$ ipython --no-banner

In [1]: import numpy as np

In [2]: np.set_printoptions(precision=1, suppress=True, linewidth=140, floatmode="fixed")

In [3]: J = np.array([[-3.5, 3.5], [3.5, 3.5]])

In [4]: print(J)
[[-3.5  3.5]
 [ 3.5  3.5]]

In [5]: vals, vecs = np.linalg.eigh(J)

In [6]: np.round(vecs.T @ J @ vecs, 1) + 0
Out[6]: 
array([[-4.9,  0.0],
       [ 0.0,  4.9]])

In [7]: np.abs(vecs[:, -1]).round(6).argmax()
Out[7]: np.int64(1)

In [8]: (vals > 1e-8).sum(), (vals < -1e-8).sum()
Out[8]: (np.int64(1), np.int64(1))

In [9]: vals
Out[9]: array([-4.9,  4.9])

In [10]: print(np.linalg.svd(J, compute_uv=False))
[4.9 4.9]

In [11]: vals.sum(), np.trace(J)
Out[11]: (np.float64(0.0), np.float64(0.0))

In [12]: np.linalg.eigvalsh(J @ J)
Out[12]: array([24.5, 24.5])

In [13]: np.unique(vals.round(6) + 0, return_counts=True)[1]
Out[13]: array([1, 1])

In [14]: O, _ = np.linalg.qr(np.array([[-1.1, -0.8, 0.4, 1.0, 0.9, -0.7],
    ...:     [-0.2, -1.9, 1.4, 1.1, 0.1, -0.4],
    ...:     [0.2, 0.8, 0.6, -0.4, 0.5, 0.4],
    ...:     [-0.4, 0.4, -0.8, -1.1, 0.0, -1.6],
    ...:     [0.9, 0.5, 1.9, 0.5, -0.1, 0.7],
    ...:     [-1.0, 0.0, -0.2, -0.4, 0.0, -0.4]]))

In [15]: vecs, _ = np.linalg.qr(np.array([[-0.4, 0.0, -0.9, -0.4],
    ...:     [0.0, 0.2, 1.3, 0.1],
    ...:     [1.5, -0.5, 2.8, -0.7],
    ...:     [0.5, -0.3, 1.6, 2.0]]))

In [16]: s = 20 * 0.9 ** np.arange(4)

In [17]: K = O[:, :4] * s @ vecs[:4]

In [18]: print(K)
[[ -0.5  -0.8  -3.3  15.5]
 [ -4.3   7.1  14.2   4.8]
 [ -8.3  -4.7  -3.1  -2.3]
 [ -0.1 -10.3   4.5  -1.9]
 [-13.0   5.1  -4.4  -4.2]
 [ -3.1 -10.6   1.6   7.8]]

In [19]: Y = np.c_[K[:, :1] @ np.array([[9]]), np.array([3, -2, 2, 1, -1, 0])]

In [20]: Y
Out[20]: 
array([[  -4.5,    3.0],
       [ -38.4,   -2.0],
       [ -74.6,    2.0],
       [  -0.5,    1.0],
       [-117.1,   -1.0],
       [ -27.8,    0.0]])

In [21]: np.round(np.linalg.lstsq(K, Y[:, 0])[0], 1) + 0
Out[21]: array([9.0, 0.0, 0.0, 0.0])

In [22]: np.linalg.matrix_rank(np.c_[K, Y])
Out[22]: np.int64(5)

In [23]: proj = K @ np.linalg.solve(K.T @ K, K.T)

In [24]: print(np.round(np.linalg.eigvalsh(proj), 1) + 0)
[0.0 0.0 1.0 1.0 1.0 1.0]

In [25]: print(np.linalg.matrix_rank(np.eye(6) - proj))
2

In [26]: O, vecs = np.linalg.qr(K[:, :1])[0], np.linalg.qr(K[:, 1:])[0]

In [27]: s = np.linalg.svd(O.T @ vecs, compute_uv=False)

In [28]: np.degrees(np.arccos(s.clip(0, 1)))
Out[28]: array([83.0])

In [29]: (s > 0.9).sum()
Out[29]: np.int64(0)

In [30]: round(float(np.linalg.norm(O @ O.T - vecs @ vecs.T, 2)), 1)
Out[30]: 1.0

In [31]: s
Out[31]: array([0.1])

In [32]: x0 = np.array([-1, -2, 0, -3])

In [33]: h1 = np.maximum(K @ x0, 0)

In [34]: np.maximum(K @ x0, 0) - np.maximum(-K @ x0, 0)
Out[34]: array([-44.6, -24.3,  24.5,  26.4,  15.5,   1.1])
